In [1]: import numpy as np

In [2]: from numpy import linalg as LA

In [3]: np.set_printoptions(suppress=True, linewidth=120)

In [4]: W0 = np.load("arr.npy")

In [5]: W0
Out[5]: 
array([[ 2.6,  2.7,  2.6,  2.6,  2.7, -1.7],
       [-0.6, -0.4, -0.4, -0.5, -0.5,  0.3],
       [-2.6, -2.8, -2.8, -2.8, -2.8,  1.9],
       [-2.3, -2.1, -2.4, -2.3, -2.1,  1.5],
       [-3.4, -3.6, -3.6, -3.2, -3.5,  2.1],
       [-0.3, -0.3, -0.2, -0.3, -0.2,  0.2],
       [ 4.7,  4.7,  4.6,  4.7,  4.7, -3.1],
       [ 0.4,  0.3,  0.4,  0.2,  0.2, -0.1],
       [-3.8, -3.7, -3.6, -4. , -3.8,  2.6],
       [ 0.7,  0.7,  0.6,  0.7,  0.7, -0.5],
       [ 1.1,  1.1,  1.2,  1.1,  1. , -0.7],
       [-2.4, -2.4, -2.4, -2.6, -2.5,  1.6],
       [ 0.6,  0.6,  0.4,  0.4,  0.5, -0.5],
       [ 0.1, -0.2,  0. ,  0.1,  0.1,  0. ],
       [-1.6, -1.6, -1.8, -1.7, -1.5,  1. ],
       [-3.3, -3.4, -3.5, -3.2, -3.3,  2. ],
       [ 2.5,  2.7,  2.5,  2.6,  2.5, -1.8],
       [ 0.1, -0.1, -0.1, -0.1,  0. ,  0.1],
       [ 0.4,  0.4,  0.2,  0.2,  0.1, -0.3],
       [-3.7, -3.9, -3.9, -3.7, -3.7,  2.5],
       [ 2.1,  2. ,  2. ,  1.9,  2. , -1.3],
       [-5.2, -5.3, -5.3, -5.2, -5.5,  3.7],
       [-3.2, -3. , -3. , -3.1, -3. ,  2. ],
       [ 3.3,  3.3,  3.3,  3.4,  3.4, -2.1],
       [-0.9, -1. , -1. , -0.9, -0.9,  0.8],
       [ 2.3,  2.3,  2.3,  2.2,  2.4, -1.6],
       [-0.4, -0.3, -0.4, -0.1, -0.2,  0.2],
       [-6.3, -6.4, -6.4, -6.5, -6. ,  4.4],
       [ 2.6,  2.6,  2.7,  2.6,  2.8, -1.7],
       [-3.8, -4. , -3.9, -4.1, -3.9,  2.6],
       [ 2.5,  2.4,  2.5,  2.5,  2.5, -1.7],
       [ 2.8,  2.9,  2.9,  2.7,  2.9, -1.8],
       [-0.9, -0.9, -0.8, -1. , -0.9,  0.5]])

In [6]: Xc = W0 - W0.mean(axis=0)

In [7]: left, s, Vh = LA.svd(Xc, full_matrices=False)

In [8]: print(np.round(Xc.mean(axis=0), 1) + 0)
[0. 0. 0. 0. 0. 0.]

In [9]: np.abs(Vh[0]).argmax()
Out[9]: np.int64(1)

In [10]: Y = np.array([[4, -1], [-9, 1], [-8, 2], [7, 4], [-6, -6], [8, 7], [-2, 1]])

In [11]: W2 = np.array([[2, 0, 0, 0, 1, 3, 1, 2, 0, 3, 0, 2, 3, 3, 1, 0],
    ...:     [1, 0, 0, 0, 1, 3, 0, 0, 2, 0, 1, 1, 0, 3, 2, 1]])

In [12]: E = Y @ W2

In [13]: E
Out[13]: 
array([[  7,   0,   0,   0,   3,   9,   4,   8,  -2,  12,  -1,   7,  12,   9,   2,  -1],
       [-17,   0,   0,   0,  -8, -24,  -9, -18,   2, -27,   1, -17, -27, -24,  -7,   1],
       [-14,   0,   0,   0,  -6, -18,  -8, -16,   4, -24,   2, -14, -24, -18,  -4,   2],
       [ 18,   0,   0,   0,  11,  33,   7,  14,   8,  21,   4,  18,  21,  33,  15,   4],
       [-18,   0,   0,   0, -12, -36,  -6, -12, -12, -18,  -6, -18, -18, -36, -18,  -6],
       [ 23,   0,   0,   0,  15,  45,   8,  16,  14,  24,   7,  23,  24,  45,  22,   7],
       [ -3,   0,   0,   0,  -1,  -3,  -2,  -4,   2,  -6,   1,  -3,  -6,  -3,   0,   1]])

In [14]: # columns 1 and 2 are equal

In [15]: np.unique(E.round(6), axis=0).shape
Out[15]: (7, 16)

In [16]: print(np.abs(np.diag(LA.qr(E)[1])) > 1e-9)
[ True False False False  True False False]

In [17]: round(np.trace(LA.pinv(E) @ E), 1)
Out[17]: np.float64(2.0)

In [18]: LA.lstsq(E[:-1].T, E[-1])[2]
Out[18]: np.int32(2)

In [19]: r = LA.matrix_rank(E)

In [20]: r
Out[20]: np.int64(2)

In [21]: null = LA.svd(E)[2][r:].T

In [22]: LA.matrix_rank(E.T @ E), LA.matrix_rank(E @ E.T)
Out[22]: (np.int64(2), np.int64(2))

In [23]: [int(LA.matrix_rank(E[:i])) for i in range(1, len(E) + 1)]
Out[23]: [1, 2, 2, 2, 2, 2, 2]

In [24]: null.shape
Out[24]: (16, 14)

In [25]: C2 = np.cov(W0, rowvar=False)

In [26]: C2.round(1)
Out[26]: 
array([[ 7.4,  7.5,  7.4,  7.4,  7.4, -4.9],
       [ 7.5,  7.6,  7.5,  7.5,  7.5, -5. ],
       [ 7.4,  7.5,  7.5,  7.5,  7.5, -5. ],
       [ 7.4,  7.5,  7.5,  7.5,  7.5, -5. ],
       [ 7.4,  7.5,  7.5,  7.5,  7.4, -5. ],
       [-4.9, -5. , -5. , -5. , -5. ,  3.3]])

In [27]: np.median(W0, axis=0)
Out[27]: array([-0.3, -0.3, -0.2, -0.1, -0.2,  0.2])

In [28]: np.round(W0.std(axis=0), 1)
Out[28]: array([2.7, 2.7, 2.7, 2.7, 2.7, 1.8])

In [29]: np.argwhere(np.triu(np.abs(np.corrcoef(W0.T)) > 0.8, 1))
Out[29]: 
array([[0, 1],
       [0, 2],
       [0, 3],
       [0, 4],
       [0, 5],
       [1, 2],
       [1, 3],
       [1, 4],
       [1, 5],
       [2, 3],
       [2, 4],
       [2, 5],
       [3, 4],
       [3, 5],
       [4, 5]])

In [30]: np.round(LA.eigvalsh(C2)[::-1], 1) + 0
Out[30]: array([40.7,  0. ,  0. ,  0. ,  0. ,  0. ])

In [31]: blk = np.stack([E, 3 * E, E[::-1]])

In [32]: print(LA.matrix_rank(blk.reshape(3, -1)))
2

In [33]: (blk @ E.T).shape
Out[33]: (3, 7, 7)

In [34]: print(blk.sum(axis=0))
[[  25    0    0    0   11   33   14   28   -6   42   -3   25   42   33    8   -3]
 [ -45    0    0    0  -17  -51  -28  -56   22  -84   11  -45  -84  -51   -6   11]
 [ -74    0    0    0  -36 -108  -38  -76    4 -114    2  -74 -114 -108  -34    2]
 [  90    0    0    0   55  165   35   70   40  105   20   90  105  165   75   20]
 [ -86    0    0    0  -54 -162  -32  -64  -44  -96  -22  -86  -96 -162  -76  -22]
 [  75    0    0    0   52  156   23   46   58   69   29   75   69  156   81   29]
 [  -5    0    0    0   -1   -3   -4   -8    6  -12    3   -5  -12   -3    2    3]]
